% python3 -q
>>> import numpy as np
>>> np.set_printoptions(suppress=True, linewidth=200)
>>> Z = np.sign(np.array([[2, 2, 2], [0, 0, 1], [2, -3, 0]]))
>>> other = (np.tril(Z, -1) + np.eye(3)) @ (np.triu(Z, 1) + np.eye(3))
>>> evals = np.array([0, 2, 0])
>>> mat = np.rint(other * evals @ np.linalg.inv(other)) + 0
>>> mat
array([[ 2.,  0., -2.],
       [ 2.,  0., -2.],
       [ 0.,  0.,  0.]])
>>> rng = np.random.default_rng(847238)
>>> lab = rng.permutation(3)
>>> lab
array([0, 2, 1])
>>> other = mat[lab][:, lab]
>>> other
array([[ 2., -2.,  0.],
       [ 0.,  0.,  0.],
       [ 2., -2.,  0.]])
>>> np.diag(other)
array([2., 0., 0.])
>>> np.allclose(other, mat)
False
>>> np.linalg.lstsq(other[:-1].T, other[-1])[2]
np.int32(1)
>>> np.round(other @ np.linalg.pinv(other) @ other, 3)
array([[ 2., -2.,  0.],
       [ 0.,  0.,  0.],
       [ 2., -2.,  0.]])
>>> np.allclose(other[:-1].T @ np.linalg.lstsq(other[:-1].T, other[-1])[0], other[-1])
True
>>> np.abs(np.diag(np.linalg.qr(other)[1])) > 1e-9
array([ True, False, False])
>>> np.round(np.linalg.norm(mat[0], 1), 3), round(np.linalg.norm(mat[0], np.inf), 3)
(np.float64(4.0), np.float64(2.0))
>>> round(np.linalg.norm(mat, 2), 3)
np.float64(4.0)
>>> np.round(np.linalg.norm(mat, axis=0), 3)
array([2.828, 0.   , 2.828])
>>> mat[0] @ mat[2]
np.float64(0.0)
>>> np.round(np.linalg.norm(mat, 1), 3), round(np.linalg.norm(mat, np.inf), 3)
(np.float64(4.0), np.float64(4.0))
>>> np.linalg.norm(mat, axis=1).argmax()
np.int64(0)
>>> round(np.linalg.norm(mat[0] - mat[2]), 3)
np.float64(2.828)
>>> np.round(np.linalg.norm(mat, axis=1), 3)
array([2.828, 2.828, 0.   ])
>>> F = np.array([[0.7, 0.1, -0.6, -0.7],
...     [-1.1, 0.5, 0.8, 0.4],
...     [1.3, 2.5, 0.4, 0.6],
...     [0.5, -0.1, -0.6, 0.8]])
>>> F[0] = F[1] + 0.1 * rng.normal(size=4)
>>> F.round(3)
array([[-0.978,  0.577,  0.843,  0.215],
       [-1.1  ,  0.5  ,  0.8  ,  0.4  ],
       [ 1.3  ,  2.5  ,  0.4  ,  0.6  ],
       [ 0.5  , -0.1  , -0.6  ,  0.8  ]])
>>> other = F / np.linalg.norm(F, axis=1, keepdims=True)
>>> G = other @ other.T
>>> (np.abs(G) > 0.9).astype(int)
array([[1, 1, 0, 0],
       [1, 1, 0, 0],
       [0, 0, 1, 0],
       [0, 0, 0, 1]])
>>> round(np.degrees(np.arccos(np.clip(G[0, 2], -1, 1))), 3)
np.float64(81.174)
>>> (G - 2 * np.eye(4)).round(6).argmax(axis=1)
array([1, 0, 3, 2])
>>> G[0].round(3)
array([ 1.   ,  0.988,  0.153, -0.548])
>>> w1 = np.array([[6, 7], [6, -8], [8, -5], [9, 0]])
>>> beta = np.array([5, 3])
>>> hid = np.maximum(F @ w1 + beta, 0)
>>> np.linalg.matrix_rank(hid)
np.int64(2)
>>> Z = np.array([[7, 8, 5], [5, 9, 6]])
>>> w1 @ Z
array([[ 77, 111,  72],
       [  2, -24, -18],
       [ 31,  19,  10],
       [ 63,  72,  45]])
>>> t3 = np.stack([F, -1 * F, F[::-1]])
>>> (t3 @ F.T).shape
(3, 4, 4)
>>> np.linalg.matrix_rank(t3)
array([4, 4, 4])
>>> np.round(t3.sum(axis=0), 3)
array([[ 0.5  , -0.1  , -0.6  ,  0.8  ],
       [ 1.3  ,  2.5  ,  0.4  ,  0.6  ],
       [-1.1  ,  0.5  ,  0.8  ,  0.4  ],
       [-0.978,  0.577,  0.843,  0.215]])
>>> u = np.array([2, 4, -1, 4])
>>> other = F + np.outer(u, np.eye(4)[1])
>>> np.linalg.matrix_rank(other - F)
np.int64(1)
>>> np.round(np.linalg.det(other) / np.linalg.det(F), 3), round(float(1 + np.linalg.solve(F, u)[1]), 3)
(np.float64(20.201), 20.201)
>>> other.round(3)
array([[-0.978,  2.577,  0.843,  0.215],
       [-1.1  ,  4.5  ,  0.8  ,  0.4  ],
       [ 1.3  ,  1.5  ,  0.4  ,  0.6  ],
       [ 0.5  ,  3.9  , -0.6  ,  0.8  ]])
>>> np.linalg.matrix_rank(np.linalg.inv(other) - np.linalg.inv(F), tol=1e-8)
np.int64(1)
>>> arr = np.load("a.npy")
>>> arr
array([[ 2,  0,  0, -2],
       [-2,  2,  0, -1],
       [ 0,  0,  0,  0],
       [ 0, -1,  0,  0]])
>>> left, s, vt = np.linalg.svd(arr)
>>> evecs = vt[:(s > 1e-8).sum()]
>>> x0 = arr[3] + 4 * arr[1] + rng.integers(2) * np.eye(4)[0]
>>> x0
array([-8.,  7.,  0., -4.])
>>> np.round(np.diag(evecs.T @ evecs), 3)
array([1., 1., 0., 1.])
>>> np.round(evecs.T @ evecs, 3) + 0
array([[1., 0., 0., 0.],
       [0., 1., 0., 0.],
       [0., 0., 0., 0.],
       [0., 0., 0., 1.]])
>>> X = np.array([[5, -5, -3, -5], [5, -7, -2, 8], [-3, -5, 0, 4], [-7, 6, 8, -9]])
>>> X
array([[ 5, -5, -3, -5],
       [ 5, -7, -2,  8],
       [-3, -5,  0,  4],
       [-7,  6,  8, -9]])
>>> other = X[0, 0] * X[1:] - np.outer(X[1:, 0], X[0])
>>> other
array([[  0, -10,   5,  65],
       [  0, -40,  -9,   5],
       [  0,  -5,  19, -80]])
>>> X[:, 0] / X[0, 0]
array([ 1. ,  1. , -0.6, -1.4])
>>> np.linalg.matrix_rank(other), np.linalg.matrix_rank(X)
(np.int64(3), np.int64(4))
>>> np.flatnonzero(~other.round(6).any(axis=1))
array([], dtype=int64)
>>> t = np.radians(84)
>>> r_ = np.eye(4)
>>> r_[3, 3] = r_[1, 1] = np.cos(t)
>>> r_[3, 1], r_[1, 3] = -np.sin(t), np.sin(t)
>>> r_.round(3)
array([[ 1.   ,  0.   ,  0.   ,  0.   ],
       [ 0.   ,  0.105,  0.   ,  0.995],
       [ 0.   ,  0.   ,  1.   ,  0.   ],
       [ 0.   , -0.995,  0.   ,  0.105]])
>>> other = X @ r_.T
>>> other.round(3)
array([[ 5.   , -5.495, -3.   ,  4.45 ],
       [ 5.   ,  7.224, -2.   ,  7.798],
       [-3.   ,  3.455,  0.   ,  5.391],
       [-7.   , -8.324,  8.   , -6.908]])
>>> np.round(np.abs(other - X).max(axis=0), 3)
array([ 0.   , 14.324,  0.   ,  9.45 ])
>>> np.round(np.linalg.svd(X, compute_uv=False), 3), np.round(np.linalg.svd(other, compute_uv=False), 3)
(array([19.459,  9.29 ,  5.719,  2.89 ]), array([19.459,  9.29 ,  5.719,  2.89 ]))
>>> u = np.array([-8, 2, -6, -2])
>>> other = X + np.outer(u, np.eye(4)[2])
>>> np.linalg.matrix_rank(np.linalg.inv(other) - np.linalg.inv(X), tol=1e-8)
np.int64(1)
>>> lab = rng.permutation(4)
>>> other = X[:, lab] * rng.choice([-1, 1], 4)
>>> other
array([[ 5,  5,  3, -5],
       [ 5,  7,  2,  8],
       [-3,  5,  0,  4],
       [-7, -6, -8, -9]])
>>> left, _, vt = np.linalg.svd(X.T @ other)
>>> np.round(left @ vt, 3) + 0
array([[ 1.,  0.,  0.,  0.],
       [ 0., -1.,  0.,  0.],
       [ 0.,  0., -1.,  0.],
       [ 0.,  0.,  0.,  1.]])
>>> lab
array([0, 1, 2, 3])
>>> np.round(np.linalg.lstsq(X, other)[0], 3) + 0
array([[ 1.,  0.,  0.,  0.],
       [ 0., -1.,  0.,  0.],
       [ 0.,  0., -1.,  0.],
       [ 0.,  0.,  0.,  1.]])
>>> other = np.array([[-2, -5], [2, 4], [-6, -7], [-2, 5]])
>>> Z = np.array([[2, -3, 2, 0], [1, -1, 2, 0]])
>>> data = other @ Z + 0.1 * rng.normal(size=(4, 4))
>>> data.round(3)
array([[ -8.975,  10.965, -14.056,  -0.108],
       [  8.1  , -10.013,  12.029,  -0.097],
       [-19.03 ,  24.974, -26.012,  -0.018],
       [  0.965,   0.992,   5.888,  -0.014]])
>>> u, g = data[1], data[3]
>>> np.round(u @ u, 3)
np.float64(310.579)
>>> pr = (u @ g) / (u @ u) * u
>>> round(float(np.linalg.norm(u + g) ** 2 + np.linalg.norm(u - g) ** 2), 3)
694.332
>>> np.round(g - pr, 3)
array([-0.827,  3.208,  3.227,  0.007])
>>> other = data + rng.integers(-2, 3, (4, 2)) @ rng.integers(-2, 3, (2, 4))
>>> other.round(3)
array([[-12.975,   8.965, -14.056,   3.892],
       [  6.1  , -11.013,  12.029,   1.903],
       [-17.03 ,  25.974, -25.012,  -0.018],
       [ -1.035,  -0.008,   3.888,  -2.014]])
>>> np.round(np.linalg.svd(other - data, compute_uv=False), 3) + 0
array([6.959, 3.946, 0.   , 0.   ])
>>> np.linalg.matrix_rank(other - data, tol=1e-8)
np.int64(2)
>>> other = data / np.linalg.norm(data, axis=1, keepdims=True)
>>> G = other @ other.T
>>> G.round(3)
array([[ 1.   , -0.999,  0.996, -0.667],
       [-0.999,  1.   , -0.998,  0.645],
       [ 0.996, -0.998,  1.   , -0.595],
       [-0.667,  0.645, -0.595,  1.   ]])
>>> np.round(np.linalg.norm(other, axis=1), 3)
array([1., 1., 1., 1.])
>>> (np.abs(G) > 0.9).astype(int)
array([[1, 1, 1, 0],
       [1, 1, 1, 0],
       [1, 1, 1, 0],
       [0, 0, 0, 1]])
>>> G[0].round(3)
array([ 1.   , -0.999,  0.996, -0.667])
>>> lab = rng.permutation(4)
>>> lab
array([2, 3, 0, 1])
>>> other = data[lab][:, lab]
>>> np.round(np.diag(other), 3)
array([-26.012,  -0.014,  -8.975, -10.013])
>>> np.round(np.sort(np.abs(np.linalg.eigvals(other))), 3)
array([ 0.033,  0.365,  1.222, 46.568])
>>> other.round(3)
array([[-26.012,  -0.018, -19.03 ,  24.974],
       [  5.888,  -0.014,   0.965,   0.992],
       [-14.056,  -0.108,  -8.975,  10.965],
       [ 12.029,  -0.097,   8.1  , -10.013]])
>>> np.allclose(other, data)
False
>>> round(float(data[3] @ data[2]), 3)
-146.737
>>> np.round(np.linalg.norm(data, 1), 3), round(float(np.linalg.norm(data, np.inf)), 3)
(np.float64(57.985), 70.034)
>>> round(np.linalg.norm(data, 2), 3)
np.float64(48.805)
>>> round(np.linalg.norm(data) ** 2 / np.linalg.norm(data, 2) ** 2, 3)
np.float64(1.011)
>>> round(float(np.linalg.norm(data[3] - data[2])), 3)
44.638
>>> E = np.array([[6, 2, 3], [2, 0, 2], [3, 2, 4]])
>>> G = E.T @ E
>>> np.round(np.linalg.svd(E, compute_uv=False) ** 2, 3)
array([81.512,  3.621,  0.867])
>>> (E @ E.T).shape
(3, 3)
>>> np.linalg.matrix_rank(G)
np.int64(3)
>>> np.allclose(G, G.T)
True
>>> G
array([[49, 18, 34],
       [18,  8, 14],
       [34, 14, 29]])
>>> x0 = np.ones(3)
>>> for _ in range(7):
...     x0 = G @ x0
...     x0 /= np.linalg.norm(x0)
...     print(round(x0 @ G @ x0, 3))
... 
81.506
81.512
81.512
81.512
81.512
81.512
81.512
>>> x0.round(3)
array([0.764, 0.296, 0.574])
>>> J = np.load("arr.npy")
>>> J
array([[0, 0, 1, 1],
       [0, 0, 0, 0],
       [1, 0, 0, 1],
       [1, 0, 1, 0]])
>>> left, s, vt = np.linalg.svd(J)
>>> evecs = vt[:(s > 1e-8).sum()]
>>> x0 = J[0] + -1 * J[3] + rng.integers(2) * np.eye(4)[1]
>>> x0
array([-1.,  1.,  0.,  1.])
>>> np.round(np.diag(evecs.T @ evecs), 3) + 0
array([1., 0., 1., 1.])
>>> np.round(evecs.T @ evecs, 3) + 0
array([[1., 0., 0., 0.],
       [0., 0., 0., 0.],
       [0., 0., 1., 0.],
       [0., 0., 0., 1.]])
>>> np.linalg.matrix_rank(np.vstack([J, x0]))
np.int64(4)
>>> (J != 0).astype(int)
array([[0, 0, 1, 1],
       [0, 0, 0, 0],
       [1, 0, 0, 1],
       [1, 0, 1, 0]])
>>> (np.linalg.matrix_power((J != 0) + (J.T != 0) + np.eye(4), 4) > 0).astype(int)
array([[1, 0, 1, 1],
       [0, 1, 0, 0],
       [1, 0, 1, 1],
       [1, 0, 1, 1]])
>>> np.round(np.linalg.det(J), 3)
np.float64(0.0)
>>> np.round(np.sort(np.linalg.eigvals(J).real), 3)
array([-1., -1.,  0.,  2.])
>>> J @ J
array([[2, 0, 1, 1],
       [0, 0, 0, 0],
       [1, 0, 2, 1],
       [1, 0, 1, 2]])
>>> np.argwhere(np.triu(J))
array([[0, 2],
       [0, 3],
       [2, 3]])
>>> Lm = np.diag(J.sum(axis=1)) - J
>>> np.round(np.linalg.eigvalsh(Lm), 3) + 0
array([0., 0., 3., 3.])
>>> Lm
array([[ 2,  0, -1, -1],
       [ 0,  0,  0,  0],
       [-1,  0,  2, -1],
       [-1,  0, -1,  2]])
>>> W0 = np.loadtxt("run15.csv", delimiter=",")
>>> W0
array([[-3., -2., -1.],
       [ 0.,  1.,  2.],
       [ 3.,  4.,  5.]])
>>> rank = np.linalg.matrix_rank(W0)
>>> rank
np.int64(2)
>>> N = np.linalg.svd(W0)[2][rank:].T
>>> np.round(N[:, 0] / N[np.abs(N[:, 0]).round(6).argmax(), 0], 3)
array([-0.5,  1. , -0.5])
>>> np.allclose(W0 @ N, 0)
True
>>> [int(np.linalg.matrix_rank(np.delete(W0, i, axis=0))) for i in range(3)]
[2, 2, 2]
>>> [round(float(x), 3) for x in np.linalg.svd(W0, compute_uv=False)[:3]]
[7.996, 2.251, 0.0]
>>> round(float(np.linalg.norm(W0, 2) / np.linalg.norm(W0)), 3)
0.963
>>> np.argsort(-np.linalg.norm(W0, axis=0).round(6), kind="stable")[:3]
array([2, 1, 0])
